$ ipython --no-banner

In [1]: import numpy as np

In [2]: np.set_printoptions(precision=2, suppress=True, linewidth=160)

In [3]: B = np.array([[0, 0], [1, 3]])

In [4]: A = np.kron(np.eye(2, dtype=int), B)

In [5]: A
Out[5]: 
array([[0, 0, 0, 0],
       [1, 3, 0, 0],
       [0, 0, 0, 0],
       [0, 0, 1, 3]])

In [6]: round(float(np.trace(np.linalg.pinv(A) @ A)), 2)
Out[6]: 2.0

In [7]: np.abs(np.diag(np.linalg.qr(A)[1])) > 1e-9
Out[7]: array([ True, False,  True, False])

In [8]: r = np.linalg.matrix_rank(A)

In [9]: print(r)
2

In [10]: null = np.linalg.svd(A)[2][r:].T

In [11]: null @ null.T
Out[11]: 
array([[ 0.9, -0.3,  0. ,  0. ],
       [-0.3,  0.1,  0. ,  0. ],
       [ 0. ,  0. ,  0.9, -0.3],
       [ 0. ,  0. , -0.3,  0.1]])

In [12]: np.allclose(A @ null, 0)
Out[12]: True

In [13]: np.linalg.matrix_rank(A.T @ A), np.linalg.matrix_rank(A @ A.T)
Out[13]: (np.int64(2), np.int64(2))

In [14]: np.kron(np.eye(2, dtype=int), A)
Out[14]: 
array([[0, 0, 0, 0, 0, 0, 0, 0],
       [1, 3, 0, 0, 0, 0, 0, 0],
       [0, 0, 0, 0, 0, 0, 0, 0],
       [0, 0, 1, 3, 0, 0, 0, 0],
       [0, 0, 0, 0, 0, 0, 0, 0],
       [0, 0, 0, 0, 1, 3, 0, 0],
       [0, 0, 0, 0, 0, 0, 0, 0],
       [0, 0, 0, 0, 0, 0, 1, 3]])

In [15]: np.round(np.linalg.det(A.T), 2)
Out[15]: np.float64(0.0)

In [16]: np.einsum("ii->", A)
Out[16]: np.int64(6)

In [17]: np.linalg.eigvals(A)
Out[17]: array([3., 3., 0., 0.])
